$ python -q
>>> import numpy as np
>>> from numpy import linalg as LA
>>> np.set_printoptions(precision=4, suppress=True, linewidth=100, sign=" ")
>>> rnd = lambda a: np.round(a, 4) + 0
>>> A = np.array([[0.05, 2.0, 2.0, 1.0, 2.0, 1.0],
...     [0.0, 0.05, -1.0, -2.0, -2.0, 1.0],
...     [2.0, 2.0, 1.05, -1.0, 1.0, 2.0],
...     [-2.0, -2.0, 2.0, 1.05, -1.0, -2.0],
...     [2.0, 1.0, 1.0, 1.0, -1.95, 1.0],
...     [0.0, 2.0, 2.0, 1.0, 2.0, 1.05]])
>>> left, sv, vt = LA.svd(A)
>>> np.argmax(sv[:-1] / (sv[1:] + 1e-6)) + 1
np.int64(5)
>>> other = left[:, :5] @ np.diag(sv[:5]) @ vt[:5]
>>> LA.matrix_rank(other)
np.int64(5)
>>> rnd(LA.norm(A - other) / LA.norm(A))
np.float64(0.0031)
>>> LA.matrix_rank(A, rtol=0.05)
np.int64(5)
>>> rnd(LA.norm(A - other, 2)), rnd(sv[5])
(np.float64(0.0285), np.float64(0.0285))
>>> rng = np.random.default_rng(756)
>>> labels = rng.permutation(6)
>>> labels
array([ 1,  5,  0,  4,  2,  3])
>>> other = A[labels][:, labels]
>>> other
array([[ 0.05,  1.  ,  0.  , -2.  , -1.  , -2.  ],
       [ 2.  ,  1.05,  0.  ,  2.  ,  2.  ,  1.  ],
       [ 2.  ,  1.  ,  0.05,  2.  ,  2.  ,  1.  ],
       [ 1.  ,  1.  ,  2.  , -1.95,  1.  ,  1.  ],
       [ 2.  ,  2.  ,  2.  ,  1.  ,  1.05, -1.  ],
       [-2.  , -2.  , -2.  , -1.  ,  2.  ,  1.05]])
>>> rnd(np.sort(np.abs(LA.eigvals(other))))
array([ 0.05  ,  1.7486,  2.101 ,  2.101 ,  3.5497,  4.3209])
>>> LA.matrix_rank(A, rtol=0.1)
np.int64(5)
>>> w1 = np.array([[2, 2, 0, 2, 3],
...     [2, 2, 0, 1, 3],
...     [3, 3, 3, 2, 1],
...     [0, 1, 1, 3, 0],
...     [1, 2, 3, 3, 0],
...     [2, 2, 2, 2, 3]])
>>> coef = np.array([-2, -1, 1, -1, 0])
>>> act = np.maximum(A @ w1 + coef, 0)
>>> (act > 0).astype(int)
array([[ 1,  1,  1,  1,  1],
       [ 0,  0,  0,  0,  1],
       [ 1,  1,  1,  1,  1],
       [ 0,  0,  1,  0,  0],
       [ 1,  1,  1,  1,  1],
       [ 1,  1,  1,  1,  1]])
>>> rnd((act > 0).mean(axis=0))
array([ 0.6667,  0.6667,  0.8333,  0.6667,  0.8333])
>>> cent = np.array([[0, -3], [1, -3], [1, 3], [-2, -2], [-1, 1]])
>>> (act @ cent).round(6).argmax(axis=1)
array([ 0,  1,  0,  1,  0,  0])
>>> w1 @ cent
array([[ -5, -13],
       [ -3, -11],
       [  1, -12],
       [ -4,  -6],
       [ -1,  -6],
       [ -3,  -7]])
>>> r0 = np.array([1, 2, 1])
>>> np.cross(A[2, :3], A[0, :3])
array([ 1.9   , -3.9475,  3.9   ])
>>> rnd(np.array([np.convolve(row, r0, "same") for row in A]))
array([[ 2.1 ,  6.05,  7.  ,  6.  ,  6.  ,  4.  ],
       [ 0.05, -0.9 , -3.95, -7.  , -5.  ,  0.  ],
       [ 6.  ,  7.05,  3.1 ,  0.05,  3.  ,  5.  ],
       [-6.  , -4.  ,  3.05,  3.1 , -2.95, -5.  ],
       [ 5.  ,  5.  ,  4.  ,  1.05, -1.9 ,  0.05],
       [ 2.  ,  6.  ,  7.  ,  6.  ,  6.05,  4.1 ]])
>>> rnd(np.polyval(r0, A[2]))
array([ 9.    ,  9.    ,  4.2025,  0.    ,  4.    ,  9.    ])
>>> data = np.load("a.npy")
>>> rnd(data)
array([[ 0.5   ,  0.25  ,  0.    ,  0.25  ],
       [ 0.    ,  0.3333,  0.3333,  0.3333],
       [ 0.3333,  0.3333,  0.3333,  0.    ],
       [ 0.    ,  0.    ,  0.    ,  1.    ]])
>>> # row-stochastic, so 1 is an eigenvalue
>>> x = np.array([2, 0, 2, 2, 1, -2])
>>> target = A @ x
>>> rnd(target)
array([  6.1 , -10.  ,   1.1 ,   5.1 ,   4.05,   5.9 ])
>>> rnd(LA.solve(A, target + A[:, 3]))
array([ 2.,  0.,  2.,  3.,  1., -2.])
>>> rnd(LA.solve(A.T, A[2]))
array([ 0.,  0.,  1.,  0.,  0.,  0.])
>>> rnd(LA.solve(A, target))
array([ 2.,  0.,  2.,  2.,  1., -2.])
>>> rnd(LA.solve(A, A[:, 4]))
array([ 0.,  0.,  0.,  0.,  1.,  0.])
>>> G = data.T @ data
>>> np.allclose(G, G.T)
True
>>> rnd(G)
array([[ 0.3611,  0.2361,  0.1111,  0.125 ],
       [ 0.2361,  0.2847,  0.2222,  0.1736],
       [ 0.1111,  0.2222,  0.2222,  0.1111],
       [ 0.125 ,  0.1736,  0.1111,  1.1736]])
>>> rnd(LA.svd(data, compute_uv=False) ** 2)
array([ 1.271 ,  0.5841,  0.1808,  0.0057])
>>> (data @ data.T).shape
(4, 4)
>>> x = np.array([4, 0, 2, 3])
>>> target = data @ x
>>> coef, lr = np.zeros(4), 1 / LA.norm(data, 2) ** 2
>>> for i in range(6):
...     coef -= lr * data.T @ (data @ coef - target)
...     if i % 1 == 0: print(i, round(LA.norm(data @ coef - target), 4))
... 
0 1.0688
1 0.7132
2 0.5323
3 0.4336
4 0.372
5 0.3283
>>> rnd(LA.cond(data))
np.float64(14.8702)
>>> rnd(coef)
array([ 2.8014,  1.9033,  0.9675,  2.9508])
>>> labels = rng.permutation(4)
>>> other = data[:, labels] * rng.choice([-1, 1], 4)
>>> rnd(other)
array([[ 0.5   ,  0.    , -0.25  ,  0.25  ],
       [ 0.    , -0.3333, -0.3333,  0.3333],
       [ 0.3333, -0.3333, -0.3333,  0.    ],
       [ 0.    ,  0.    ,  0.    ,  1.    ]])
>>> left, _, vt = LA.svd(data.T @ other)
>>> rnd(left @ vt)
array([[ 1.,  0.,  0.,  0.],
       [ 0.,  0., -1.,  0.],
       [ 0., -1.,  0.,  0.],
       [ 0.,  0.,  0.,  1.]])
>>> rnd(LA.lstsq(data, other)[0])
array([[ 1.,  0.,  0.,  0.],
       [ 0.,  0., -1.,  0.],
       [ 0., -1.,  0.,  0.],
       [ 0.,  0.,  0.,  1.]])
>>> mat = np.loadtxt("w.csv", delimiter=",")
>>> mat
array([[ 0.,  0.,  1.,  0.,  0.,  0.,  0.,  0.,  0.],
       [ 0.,  0.,  0.,  0.,  0.,  0.,  0.,  1.,  0.],
       [ 0.,  0.,  0.,  0.,  0.,  1.,  0.,  0.,  0.],
       [ 0.,  1.,  0.,  0.,  0.,  0.,  0.,  0.,  0.],
       [ 0.,  0.,  0.,  0.,  0.,  0.,  1.,  0.,  0.],
       [ 0.,  0.,  0.,  0.,  0.,  0.,  0.,  0.,  1.],
       [ 0.,  0.,  0.,  0.,  1.,  0.,  0.,  0.,  0.],
       [ 1.,  0.,  0.,  0.,  0.,  0.,  0.,  0.,  0.],
       [ 0.,  0.,  0.,  1.,  0.,  0.,  0.,  0.,  0.]])
>>> mat.inv()
Traceback (most recent call last):
  File "<python-input-60>", line 1, in <module>
    mat.inv()
    ^^^^^^^
AttributeError: 'numpy.ndarray' object has no attribute 'inv'
>>> np.trace(mat)
np.float64(0.0)
>>> mat @ mat
array([[ 0.,  0.,  0.,  0.,  0.,  1.,  0.,  0.,  0.],
       [ 1.,  0.,  0.,  0.,  0.,  0.,  0.,  0.,  0.],
       [ 0.,  0.,  0.,  0.,  0.,  0.,  0.,  0.,  1.],
       [ 0.,  0.,  0.,  0.,  0.,  0.,  0.,  1.,  0.],
       [ 0.,  0.,  0.,  0.,  1.,  0.,  0.,  0.,  0.],
       [ 0.,  0.,  0.,  1.,  0.,  0.,  0.,  0.,  0.],
       [ 0.,  0.,  0.,  0.,  0.,  0.,  1.,  0.,  0.],
       [ 0.,  0.,  1.,  0.,  0.,  0.,  0.,  0.,  0.],
       [ 0.,  1.,  0.,  0.,  0.,  0.,  0.,  0.,  0.]])
>>> (mat - mat.T) / 2
array([[ 0. ,  0. ,  0.5,  0. ,  0. ,  0. ,  0. , -0.5,  0. ],
       [ 0. ,  0. ,  0. , -0.5,  0. ,  0. ,  0. ,  0.5,  0. ],
       [-0.5,  0. ,  0. ,  0. ,  0. ,  0.5,  0. ,  0. ,  0. ],
       [ 0. ,  0.5,  0. ,  0. ,  0. ,  0. ,  0. ,  0. , -0.5],
       [ 0. ,  0. ,  0. ,  0. ,  0. ,  0. ,  0. ,  0. ,  0. ],
       [ 0. ,  0. , -0.5,  0. ,  0. ,  0. ,  0. ,  0. ,  0.5],
       [ 0. ,  0. ,  0. ,  0. ,  0. ,  0. ,  0. ,  0. ,  0. ],
       [ 0.5, -0.5,  0. ,  0. ,  0. ,  0. ,  0. ,  0. ,  0. ],
       [ 0. ,  0. ,  0. ,  0.5,  0. , -0.5,  0. ,  0. ,  0. ]])
>>> rnd(LA.det(mat))
np.float64(-1.0)
>>> rnd(np.abs(LA.eigvals(mat)).max())
np.float64(1.0)
>>> np.allclose(mat @ mat.T, mat.T @ mat)
True
